In [1]: import numpy as np

In [2]: from numpy import linalg as LA

In [3]: np.set_printoptions(suppress=True, linewidth=140)

In [4]: E = np.loadtxt("run16.csv", delimiter=",")

In [5]: print(E.round(1) + 0)
[[-0.8  1.6 -2.4 -0.1 -0.3  0.8 -2.2]
 [ 0.8 -0.6  1.6  0.3 -0.3 -0.5  1.6]
 [-1.   1.8 -0.5 -0.5  0.3  0.7 -4. ]
 [-0.5 -0.8  0.  -0.5  1.2  0.  -0.8]
 [-0.9 -1.8 -1.3 -0.6  1.8  0.1 -0.1]
 [-0.4  2.8 -0.1 -0.1 -1.   0.6 -3.5]]

In [6]: Uu, sig, Vh = LA.svd(E)

In [7]: evecs = Vh[:(sig > 1e-8).sum()]

In [8]: rng = np.random.default_rng(547)

In [9]: x = E[2] + 5 * E[3] + rng.integers(2) * np.eye(7)[5]

In [10]: x.round(1)
Out[10]: array([-3.6, -2.3, -0.5, -3. ,  6.4,  0.8, -8.1])

In [11]: LA.matrix_rank(np.vstack([E, x]))
Out[11]: np.int64(3)

In [12]: r = LA.matrix_rank(E)

In [13]: r
Out[13]: np.int64(3)

In [14]: N = LA.svd(E)[2][r:].T

In [15]: N.shape
Out[15]: (7, 4)

In [16]: np.allclose(E @ N, 0)
Out[16]: True

In [17]: [int(LA.matrix_rank(E[:i])) for i in range(1, len(E) + 1)]
Out[17]: [1, 2, 3, 3, 3, 3]

In [18]: [int(LA.matrix_rank(np.delete(E, i, axis=0))) for i in range(6)]
Out[18]: [3, 3, 3, 3, 3, 3]

In [19]: x = np.array([1, 1, -2, 0, -1, 0, 0])

In [20]: print(np.round(E @ np.eye(7)[6], 1))
[-2.2  1.6 -4.  -0.8 -0.1 -3.5]

In [21]: np.round(E @ (2 * x), 1)
Out[21]: array([11.5, -5.3,  3.2, -5.2, -3.9,  7.2])

In [22]: np.round(E * x, 1) + 0
Out[22]: 
array([[-0.8,  1.6,  4.7,  0. ,  0.3,  0. ,  0. ],
       [ 0.8, -0.6, -3.2,  0. ,  0.3,  0. ,  0. ],
       [-1. ,  1.8,  1.1,  0. , -0.3,  0. ,  0. ],
       [-0.5, -0.8,  0. ,  0. , -1.2,  0. ,  0. ],
       [-0.9, -1.8,  2.5,  0. , -1.8,  0. ,  0. ],
       [-0.4,  2.8,  0.3,  0. ,  1. ,  0. ,  0. ]])

In [23]: LA.matrix_rank(E, rtol=0.1)
Out[23]: np.int64(3)

In [24]: print(LA.cond(E) > 100)
True

In [25]: np.argsort(-LA.norm(E, axis=0).round(6), kind="stable")[:3]
Out[25]: array([6, 1, 2])

In [26]: Uu, sig = LA.svd(E)
ValueError: too many values to unpack (expected 2)


In [27]: Uu, sig, Vh = LA.svd(E, full_matrices=False)

In [28]: np.round(np.abs(Vh[0]), 1)
Out[28]: array([0.2, 0.5, 0.3, 0.1, 0.1, 0.2, 0.8])

In [29]: round(np.sqrt((sig ** 2).sum()), 1), round(LA.norm(E), 1)
Out[29]: (np.float64(8.7), np.float64(8.7))

In [30]: sig.round(1) + 0
Out[30]: array([7.5, 3.9, 2.2, 0. , 0. , 0. ])

In [31]: np.abs(Uu[:, 0]).round(6).argmax()
Out[31]: np.int64(2)

In [32]: np.round(np.cumsum(sig ** 2) / np.sum(sig ** 2), 1)
Out[32]: array([0.7, 0.9, 1. , 1. , 1. , 1. ])

In [33]: np.round(Vh @ Vh.T, 1) + 0
Out[33]: 
array([[1., 0., 0., 0., 0., 0.],
       [0., 1., 0., 0., 0., 0.],
       [0., 0., 1., 0., 0., 0.],
       [0., 0., 0., 1., 0., 0.],
       [0., 0., 0., 0., 1., 0.],
       [0., 0., 0., 0., 0., 1.]])

In [34]: (sig > 1e-8).sum()
Out[34]: np.int64(3)

In [35]: m1 = np.load("case6.npy")

In [36]: print(m1)
[[-3  3  0  0  3  1 -2]
 [ 2  0 -2 -3  3  2 -3]
 [-3  3  2  3  3 -3 -1]
 [ 0  0  3  1  1  2  1]
 [ 2  3  3 -2  1 -2  3]
 [-2  3  0 -1  0 -3  1]
 [-3  2  3  0 -3  3  0]
 [-5  3  2  3  0 -1  1]]

In [37]: other = np.c_[m1[:, :5] @ np.array([[0, 5, -7, 4, 4],
    ...:     [4, 9, 3, 0, -1],
    ...:     [-4, 8, 3, 7, 2],
    ...:     [-2, 8, -7, -9, -2],
    ...:     [3, 3, 8, 8, -1]]), np.array([2, 1, 0, 0, 2, 2, -1, -2])]

In [38]: other
Out[38]: 
array([[ 21,  21,  54,  12, -18,   2],
       [ 23, -21,  25,  45,   7,   1],
       [  7,  61,  39,  -1, -20,   0],
       [-11,  35,  10,  20,   3,   0],
       [  7,  48,  26,  55,  14,   2],
       [ 14,   9,  30,   1,  -9,   2],
       [-13,  18,  12, -15,  -5,  -1],
       [ -2,  42,  29, -33, -25,  -2]])

In [39]: print(np.round(LA.lstsq(m1, other[:, 0])[0], 1) + 0)
[ 0.  4. -4. -2.  3.  0.  0.]

In [40]: LA.matrix_rank(np.c_[m1, other])
Out[40]: np.int64(8)

In [41]: def softmax(z):
    ...:     e = np.exp(z - z.max(axis=-1, keepdims=True))
    ...:     return e / e.sum(axis=-1, keepdims=True)
    ...: 

In [42]: np.round(softmax(other).sum(axis=1), 1)
Out[42]: array([1., 1., 1., 1., 1., 1., 1., 1.])

In [43]: print(np.round(softmax(other[6] + 4), 1) + 0)
[0. 1. 0. 0. 0. 0.]

In [44]: scores = other @ other.T / np.sqrt(6)

In [45]: np.round(softmax(scores), 1) + 0
Out[45]: 
array([[1., 0., 0., 0., 0., 0., 0., 0.],
       [0., 1., 0., 0., 0., 0., 0., 0.],
       [0., 0., 1., 0., 0., 0., 0., 0.],
       [0., 0., 0., 0., 1., 0., 0., 0.],
       [0., 0., 0., 0., 1., 0., 0., 0.],
       [1., 0., 0., 0., 0., 0., 0., 0.],
       [0., 0., 0., 0., 0., 0., 0., 1.],
       [0., 0., 0., 0., 0., 0., 0., 1.]])

In [46]: print(softmax(scores)[6] @ other)
[ -2.  42.  29. -33. -25.  -2.]

In [47]: x = np.array([-1, 0, 0, 1, 1, 0, 1])

In [48]: target = m1 @ x

In [49]: np.round(LA.lstsq(m1, target)[0], 1) + 0
Out[49]: array([-1.,  0.,  0.,  1.,  1.,  0.,  1.])

In [50]: np.round(LA.pinv(m1) @ m1, 1) + 0
Out[50]: 
array([[1., 0., 0., 0., 0., 0., 0.],
       [0., 1., 0., 0., 0., 0., 0.],
       [0., 0., 1., 0., 0., 0., 0.],
       [0., 0., 0., 1., 0., 0., 0.],
       [0., 0., 0., 0., 1., 0., 0.],
       [0., 0., 0., 0., 0., 1., 0.],
       [0., 0., 0., 0., 0., 0., 1.]])

In [51]: print(target)
[ 4 -5  8  3  0  2  0  9]

In [52]: target = target + 0.3 * rng.normal(size=8)

In [53]: target.round(1)
Out[53]: array([ 4.6, -5.9,  8.5,  3.1, -0.1,  1.9, -0.1,  9.2])

In [54]: beta, *_ = LA.lstsq(m1, target)

In [55]: beta.round(1)
Out[55]: array([-0.9,  0.2, -0.2,  1.3,  1. ,  0.1,  1.1])

In [56]: beta.round()
Out[56]: array([-1.,  0., -0.,  1.,  1.,  0.,  1.])

In [57]: F = np.load("block9.npy")

In [58]: F
Out[58]: 
array([[-0.2,  1. , -1. , -0.5],
       [ 0.2,  0.4,  0.9,  0.9],
       [ 0.5, -1. ,  1. ,  1. ],
       [ 0. ,  0.6,  0.2,  0.4],
       [ 0. ,  0.8,  0.1,  0.5],
       [ 0.2,  1. ,  0.3,  1. ],
       [-0.2,  0.8, -1. , -0.9],
       [-0.2,  1. , -1. , -0.8],
       [ 0. ,  0.4,  0. ,  0.1],
       [ 0.2,  0.9,  0.9,  0.9],
       [ 0. , -1. ,  0.8, -0.2],
       [ 0. , -0.2,  0.3,  0.2],
       [ 0. , -0.5, -0.2, -0.3],
       [-0.1, -0.9, -0.3, -0.7],
       [ 0. ,  0.4,  0.1,  0.3],
       [-0.1, -0.4, -0.8, -0.8],
       [ 0.1,  0.7,  0.3,  0.6],
       [ 0. , -1. ,  1. , -0.5],
       [-0.1, -0.8, -0.6, -0.7],
       [ 0.3,  0.7,  1. ,  1. ],
       [ 0.1, -0.9,  0.9,  0.7],
       [ 0. ,  0.8, -0.3,  0.2],
       [ 0.3, -0.8,  1. ,  1. ],
       [-0.1, -0.9, -0.5, -0.8]])

In [59]: C2 = np.cov(F, rowvar=False)

In [60]: C2.round(1) + 0
Out[60]: 
array([[ 0. ,  0. ,  0.1,  0.1],
       [ 0. ,  0.6, -0.1,  0.1],
       [ 0.1, -0.1,  0.5,  0.4],
       [ 0.1,  0.1,  0.4,  0.5]])

In [61]: print(np.round(F.std(axis=0), 1))
[0.2 0.8 0.7 0.7]

In [62]: np.argsort(-F.std(axis=0).round(6), kind="stable")
Out[62]: array([1, 2, 3, 0])

In [63]: np.round(np.polyfit(F[:, 0], F[:, 2], 1), 1) + 0
Out[63]: array([3.4, 0. ])

In [64]: C2.shape
Out[64]: (4, 4)

In [65]: np.round(LA.eigvalsh(C2)[::-1], 1) + 0
Out[65]: array([0.9, 0.7, 0. , 0. ])
